$ ipython --no-banner

In [1]: import numpy as np

In [2]: import numpy.linalg as la

In [3]: np.set_printoptions(precision=2, suppress=True, linewidth=100)

In [4]: def rnd(a):
   ...:     return np.round(a, 2) + 0
   ...: 

In [5]: M = np.array([[0, 0, 0, 0, 0],
   ...:     [0, 0, 0, 0, 0],
   ...:     [0, 0, 0, 1, 0],
   ...:     [0, 0, 1, 0, 0],
   ...:     [0, 0, 0, 0, 0]])

In [6]: Y = np.array([[-1, -2, -2], [-1, -1, 2], [0, -1, 1], [-2, 0, -1], [-1, 2, -2]])

In [7]: np.einsum("ik,kj->ji", M, Y)
Out[7]: 
array([[ 0,  0, -2,  0,  0],
       [ 0,  0,  0, -1,  0],
       [ 0,  0, -1,  1,  0]])

In [8]: la.matrix_rank(M @ Y)
Out[8]: np.int64(2)

In [9]: np.einsum("ij->j", M)
Out[9]: array([0, 0, 1, 1, 0])

In [10]: rank = la.matrix_rank(M)

In [11]: rank
Out[11]: np.int64(2)

In [12]: ns = la.svd(M)[2][rank:].T

In [13]: M @ ns
Out[13]: 
array([[0., 0., 0.],
       [0., 0., 0.],
       [0., 0., 0.],
       [0., 0., 0.],
       [0., 0., 0.]])

In [14]: np.allclose(M @ ns, 0)
Out[14]: True

In [15]: [int(la.matrix_rank(M[:i])) for i in range(1, len(M) + 1)]
Out[15]: [0, 0, 1, 2, 2]

In [16]: [int(la.matrix_rank(np.delete(M, i, axis=0))) for i in range(5)]
Out[16]: [2, 2, 1, 1, 2]

In [17]: np.argwhere(np.triu(M))
Out[17]: array([[2, 3]])

In [18]: M.sum(axis=0)
Out[18]: array([0, 0, 1, 1, 0])

In [19]: L = np.diag(M.sum(axis=1)) - M

In [20]: (la.eigvalsh(L) < 1e-8).sum()
Out[20]: np.int64(4)

In [21]: rnd(la.eigvalsh(L))
Out[21]: array([0., 0., 0., 0., 2.])

In [22]: round(la.det(L[1:, 1:]))
Out[22]: 0
